In [1]: import numpy as np

In [2]: np.set_printoptions(suppress=True, linewidth=200)

In [3]: M = np.loadtxt("layer2.csv", delimiter=",")

In [4]: M
Out[4]: 
array([[-0.09,  2.44, -2.98, -0.9 , -0.97,  8.74],
       [-0.78,  2.6 , -0.11, -0.76, -1.01,  7.73],
       [-0.1 ,  0.82, -0.74,  0.45, -3.34,  8.66],
       [ 0.  , -1.17,  0.6 ,  2.86, -2.91,  1.67],
       [-0.18,  1.97, -0.93,  2.4 , -0.45, -0.57],
       [ 1.56,  2.55, -2.25,  4.23,  0.77, -1.26],
       [-0.24,  2.26, -2.41,  1.86,  0.55, -2.16],
       [ 0.23, -0.26,  1.78,  3.25, -0.47,  0.19],
       [-1.12,  0.96, -1.95,  0.08, -2.05,  9.13],
       [ 2.07,  1.94, -2.21,  2.97,  1.05, -1.97],
       [ 0.54,  0.39, -1.08,  2.55, -0.5 , -3.68],
       [ 0.33,  1.82, -1.01, -1.38, -3.14,  9.07],
       [ 0.61,  2.62, -1.94, -2.02, -2.28,  7.23],
       [-0.55, -0.61,  0.18,  1.5 , -1.4 ,  1.34]])

In [5]: d = np.linalg.norm(M[:, None] - M[None], axis=-1)

In [6]: (d + 1e9 * np.eye(14)).round(6).argmin(axis=1)
Out[6]: array([ 8, 12,  8, 13,  6,  9,  4, 13,  2,  5,  6,  2, 11,  3])

In [7]: np.unravel_index(d.round(6).argmax(), d.shape)
Out[7]: (np.int64(10), np.int64(11))

In [8]: np.linalg.matrix_rank(d ** 2)
Out[8]: np.int64(8)

In [9]: d[11].round(6).argsort(kind="stable")[:4]
Out[9]: array([11,  2, 12,  8])

In [10]: B = np.array([[-7, 1, -9],
    ...:     [9, 3, -9],
    ...:     [-7, 4, -5],
    ...:     [-5, -4, 4],
    ...:     [-2, 3, 3],
    ...:     [7, 0, -6]])

In [11]: np.linalg.matrix_rank(M @ B)
Out[11]: np.int64(3)

In [12]: np.linalg.matrix_rank(np.vstack([M, B.T]))
Out[12]: np.int64(6)

In [13]: A = np.load("a.npy")

In [14]: A
Out[14]: 
array([[-15. ,  -0.5,   1.7],
       [ 16. ,   0.2,   0.1],
       [ -8. ,  -0.2,  -0.2],
       [ 10. ,   1.5,   0. ],
       [  9. ,   0.7,   1.9],
       [  0. ,   0.8,  -1.7],
       [-19. ,  -0.6,   0.5],
       [  6. ,   1.5,  -1.6],
       [ -3. ,   1.5,   0.5]])

In [15]: # column 0 is much longer than the rest

In [16]: x = np.array([2, 2, 3])

In [17]: rhs = A @ x

In [18]: coef, lr = np.zeros(3), 1 / np.linalg.norm(A, 2) ** 2

In [19]: for i in range(25):
    ...:     coef -= lr * A.T @ (A @ coef - rhs)
    ...:     if i % 5 == 0: print(i, round(np.linalg.norm(A @ coef - rhs), 2))
    ...: 
0 10.62
5 10.16
10 9.73
15 9.32
20 8.92

In [20]: round(float(np.linalg.cond(A)), 2)
Out[20]: 13.82

In [21]: coef.round(2)
Out[21]: array([2.02, 0.25, 0.6 ])

In [22]: hat = A @ np.linalg.solve(A.T @ A, A.T)

In [23]: np.round(np.linalg.eigvalsh(hat), 2) + 0
Out[23]: array([0., 0., 0., 0., 0., 0., 1., 1., 1.])

In [24]: np.allclose(hat @ hat, hat)
Out[24]: True

In [25]: np.trace(hat)
Out[25]: np.float64(3.0)

In [26]: B = A / np.linalg.norm(A, axis=1, keepdims=True)

In [27]: G = B @ B.T

In [28]: np.round(np.degrees(np.arccos(np.clip(G[6, 0], -1, 1))), 2)
Out[28]: np.float64(4.96)

In [29]: np.round(np.linalg.norm(B, axis=1), 2)
Out[29]: array([1., 1., 1., 1., 1., 1., 1., 1., 1.])

In [30]: (G - 2 * np.eye(9)).round(6).argmax(axis=1)
Out[30]: array([6, 3, 6, 1, 1, 7, 2, 3, 0])

In [31]: (np.abs(G) > 0.9).astype(int)
Out[31]: 
array([[1, 1, 1, 1, 1, 0, 1, 1, 0],
       [1, 1, 1, 1, 1, 0, 1, 1, 0],
       [1, 1, 1, 1, 1, 0, 1, 1, 0],
       [1, 1, 1, 1, 1, 0, 1, 1, 0],
       [1, 1, 1, 1, 1, 0, 1, 0, 0],
       [0, 0, 0, 0, 0, 1, 0, 0, 0],
       [1, 1, 1, 1, 1, 0, 1, 1, 0],
       [1, 1, 1, 1, 0, 0, 1, 1, 0],
       [0, 0, 0, 0, 0, 0, 0, 0, 1]])

In [32]: B = np.c_[A[:, :1] @ np.array([[-1]]), np.array([3, -1, -2, -2, -2, 0, -2, -1, 2])]

In [33]: B
Out[33]: 
array([[ 15.,   3.],
       [-16.,  -1.],
       [  8.,  -2.],
       [-10.,  -2.],
       [ -9.,  -2.],
       [  0.,   0.],
       [ 19.,  -2.],
       [ -6.,  -1.],
       [  3.,   2.]])

In [34]: np.linalg.matrix_rank(B)
Out[34]: np.int64(2)

In [35]: np.round(np.linalg.lstsq(A, B[:, 0])[0], 2) + 0
Out[35]: array([-1.,  0.,  0.])

In [36]: np.round(np.linalg.norm(B - A @ np.linalg.lstsq(A, B)[0], axis=0), 2) + 0
Out[36]: array([0.  , 5.27])

In [37]: Q, Rm = np.linalg.qr(A)

In [38]: Rm.round(2)
Out[38]: 
array([[33.65,  1.47, -0.77],
       [ 0.  ,  2.53, -0.65],
       [ 0.  ,  0.  ,  3.39]])

In [39]: np.allclose(Rm.T @ Rm, A.T @ A)
Out[39]: True

In [40]: round(float(np.trace(Q @ Q.T)), 2)
Out[40]: 3.0

In [41]: Q.shape, Rm.shape
Out[41]: ((9, 3), (3, 3))

In [42]: data = np.load("w.npy")

In [43]: data
Out[43]: 
array([[ 10.95,   2.51,  14.94,  -1.73,  18.55,  -2.48,  17.1 ,  -3.  ],
       [  9.  ,   1.74,  14.68,  -0.81,  17.9 ,  -2.07,  16.45,  -3.53],
       [  1.65,  -6.65,  -3.71, -15.93,   6.86, -13.95,  -8.22,  12.9 ],
       [  3.42,  -4.96,  -3.7 , -14.16,   7.67, -11.94,  -7.5 ,  12.18],
       [  1.6 ,  -7.21,  -3.53, -14.6 ,   3.75, -13.35,  -9.14,  10.81],
       [  1.52,  -3.06,  -5.8 , -15.85,   7.88, -13.59,  -8.92,  13.64],
       [  2.43,  -4.56,  -4.36, -15.  ,   5.74, -11.93,  -9.93,  12.32],
       [  8.43,   2.03,  15.67,  -1.11,  16.77,  -1.51,  16.71,  -3.72],
       [  9.8 ,   1.96,  13.09,  -1.79,  18.24,  -2.45,  18.31,  -3.37],
       [ 11.  ,   0.96,  14.4 ,  -1.17,  18.77,  -2.15,  16.85,  -3.75],
       [ 10.67,   3.2 ,  13.71,  -2.03,  17.48,  -0.72,  15.76,  -3.55],
       [  9.67,   2.47,  14.05,  -1.07,  19.46,  -2.18,  17.5 ,  -4.25],
       [  2.09,  -4.79,  -3.79, -12.87,   7.29, -11.6 ,  -6.42,  11.18],
       [  1.3 ,  -5.14,  -3.83, -12.41,   6.97, -13.96,  -8.99,  10.37],
       [ 10.3 ,   2.67,  13.77,  -2.13,  16.94,  -1.19,  15.92,  -3.07],
       [  0.98,  -4.68,  -4.88, -14.45,   6.28, -13.59,  -7.25,  11.46],
       [  0.89,  -5.23,  -5.88, -12.74,   6.88, -12.96,  -6.13,  12.31],
       [ 10.17,   2.62,  14.64,  -0.55,  16.36,  -2.18,  17.73,  -3.47],
       [ 10.62,   1.98,  13.65,  -0.79,  18.41,  -0.67,  15.58,  -1.57],
       [  2.61,  -4.4 ,  -5.26, -14.37,   6.63, -13.19,  -7.4 ,  10.36],
       [  9.53,   0.77,  13.48,  -0.93,  17.75,  -1.97,  16.69,  -2.63],
       [  2.77,  -4.99,  -4.83, -15.21,   8.23, -14.28,  -8.29,  12.2 ],
       [  9.34,   0.  ,  11.46,  -1.83,  16.85,  -2.56,  16.83,  -3.01],
       [  2.66,  -5.15,  -4.62, -13.09,   6.6 , -12.46,  -7.51,  12.36],
       [  8.72,   2.26,  14.  ,   0.48,  18.98,  -3.27,  17.44,  -0.71],
       [  1.8 ,  -5.53,  -4.71, -12.49,   7.66, -12.78,  -7.12,  12.23],
       [  3.05,  -4.64,  -4.49, -12.77,   6.97, -12.71, -10.25,  11.76],
       [  9.02,   3.16,  13.02,  -1.04,  18.18,  -1.91,  16.01,  -4.53],
       [  1.37,  -4.46,  -2.74, -15.05,   5.94, -12.78,  -8.69,  10.38],
       [  2.73,  -4.35,  -2.7 , -12.2 ,   7.21, -11.48,  -7.81,  13.96],
       [  2.88,  -4.83,  -3.19, -13.29,   7.48, -13.04,  -6.6 ,  12.13]])

In [44]: d = np.linalg.norm(data[:, None] - data[None], axis=-1)

In [45]: d[10].round(6).argsort(kind="stable")[:4]
Out[45]: array([10, 14, 27, 18])

In [46]: np.unravel_index(d.round(6).argmax(), d.shape)
Out[46]: (np.int64(5), np.int64(11))

In [47]: G = data.T @ data

In [48]: np.allclose(G, G.T)
Out[48]: True

In [49]: Q, Rm = np.linalg.qr(data)

In [50]: np.round(np.abs(np.diag(Rm)), 2)
Out[50]: array([37.93, 22.26,  9.6 , 10.57,  7.93,  3.94,  6.71,  5.92])

In [51]: np.allclose(Rm.T @ Rm, data.T @ data)
Out[51]: True

In [52]: np.trace(Q @ Q.T)
Out[52]: np.float64(8.0)

In [53]: J = np.loadtxt("mat.csv", delimiter=",")

In [54]: J
Out[54]: 
array([[ 2.26,  0.51,  0.75, -0.36],
       [ 0.51,  4.32,  0.74, -0.78],
       [ 0.75,  0.74,  2.92,  0.31],
       [-0.36, -0.78,  0.31,  1.5 ]])

In [55]: # symmetric

In [56]: def softmax(z):
    ...:     e = np.exp(z - z.max(axis=-1, keepdims=True))
    ...:     return e / e.sum(axis=-1, keepdims=True)
    ...: 

In [57]: np.round(softmax(J[0] + -1), 2)
Out[57]: array([0.68, 0.12, 0.15, 0.05])

In [58]: np.round(softmax(10 * J[0]), 2) + 0
Out[58]: array([1., 0., 0., 0.])

In [59]: np.round(softmax(J[0]), 2)
Out[59]: array([0.68, 0.12, 0.15, 0.05])

In [60]: np.round(softmax(J).sum(axis=1), 2)
Out[60]: array([1., 1., 1., 1.])

In [61]: S = J @ J.T / np.sqrt(4)

In [62]: np.round(softmax(S), 2) + 0
Out[62]: 
array([[0.56, 0.22, 0.21, 0.01],
       [0.  , 1.  , 0.  , 0.  ],
       [0.05, 0.1 , 0.84, 0.01],
       [0.07, 0.02, 0.2 , 0.71]])

In [63]: np.round(softmax(S + np.triu(np.full(S.shape, -np.inf), 1)), 2) + 0
Out[63]: 
array([[1.  , 0.  , 0.  , 0.  ],
       [0.  , 1.  , 0.  , 0.  ],
       [0.05, 0.1 , 0.85, 0.  ],
       [0.07, 0.02, 0.2 , 0.71]])

In [64]: F = np.array([[7, 4, 1, 6], [8, 7, 1, 8], [0, 0, 8, 4]])

In [65]: F[-1] = F[0] + 3 * F[1]

In [66]: F
Out[66]: 
array([[ 7,  4,  1,  6],
       [ 8,  7,  1,  8],
       [31, 25,  4, 30]])

In [67]: Xc = (data - data.mean(axis=0)) / data.std(axis=0)

In [68]: np.argwhere(np.abs(Xc) > 2)
Out[68]: array([], shape=(0, 2), dtype=int64)

In [69]: np.round(Xc.std(axis=0), 2)
Out[69]: array([1., 1., 1., 1., 1., 1., 1., 1.])

In [70]: coef = np.linalg.lstsq(np.delete(Xc, 7, axis=1), Xc[:, 7])[0]

In [71]: coef.round(2)
Out[71]: array([-0.04, -0.09, -0.42,  0.06,  0.25, -0.02, -0.72])

In [72]: mat = np.load("dump.npy")

In [73]: mat
Out[73]: 
array([[0., 1., 1., 1., 1.],
       [1., 0., 1., 1., 1.],
       [1., 1., 0., 1., 1.],
       [1., 1., 1., 0., 1.],
       [1., 1., 1., 1., 0.]])

In [74]: # symmetric, so the eigenvalues are real

In [75]: basis = M[[6, 3]].astype(float)

In [76]: for _ in range(7):
    ...:     lab = np.linalg.norm(M[:, None] - basis, axis=-1).argmin(axis=1)
    ...:     basis = np.array([M[lab == j].mean(axis=0) for j in range(2)])
    ...: 

In [77]: lab
Out[77]: array([1, 1, 1, 0, 0, 0, 0, 0, 1, 0, 0, 1, 1, 0])

In [78]: np.abs(basis[1] - basis[0]).argmax()
Out[78]: np.int64(5)

In [79]: basis.round(2)
Out[79]: 
array([[ 0.43,  0.88, -0.79,  2.7 , -0.42, -0.81],
       [-0.19,  1.88, -1.46, -0.75, -2.13,  8.43]])

In [80]: np.round(basis[1] - basis[0], 2)
Out[80]: array([-0.62,  0.99, -0.66, -3.46, -1.71,  9.23])

In [81]: np.bincount(lab)
Out[81]: array([8, 6])

In [82]: m1 = np.loadtxt("run9.csv", delimiter=",")

In [83]: m1
Out[83]: 
array([[  1.5 ,   0.31,  -5.99, -10.2 ,   8.38,   0.  ],
       [  6.1 ,   9.79,   2.68,  11.73,  -2.12,   0.91],
       [ -5.55,  -8.9 ,  -4.61,  -3.8 ,  -1.59,  -2.4 ],
       [  0.63,   1.88,   3.93,  -2.  ,   1.57,   1.79],
       [  5.98,   5.8 ,  -2.71,   2.75,  -0.23,  -0.58],
       [  4.58,   8.18,   4.12,   5.13,   1.33,   2.11],
       [ -2.63,  -2.49,   4.93,  -2.22,  -1.39,   1.18],
       [ -4.77,  -8.11,  -1.82,  -5.09,  -2.08,  -1.51],
       [  1.81,   1.72,  -0.73,  -5.7 ,   4.32,   0.91],
       [ -0.11,   0.7 ,   3.24,  -6.49,   4.07,   2.09],
       [ -2.1 ,  -6.41,  -9.51,  -5.26,   0.95,  -3.31]])

In [84]: Uu, sv, Vt = np.linalg.svd(m1, full_matrices=False)

In [85]: sv.round(2)
Out[85]: array([29.86, 17.35, 13.37,  2.76,  0.07,  0.03])

In [86]: np.round(sv / sv[0], 2) + 0
Out[86]: array([1.  , 0.58, 0.45, 0.09, 0.  , 0.  ])

In [87]: np.abs(Uu[:, 0]).round(6).argmax()
Out[87]: np.int64(1)
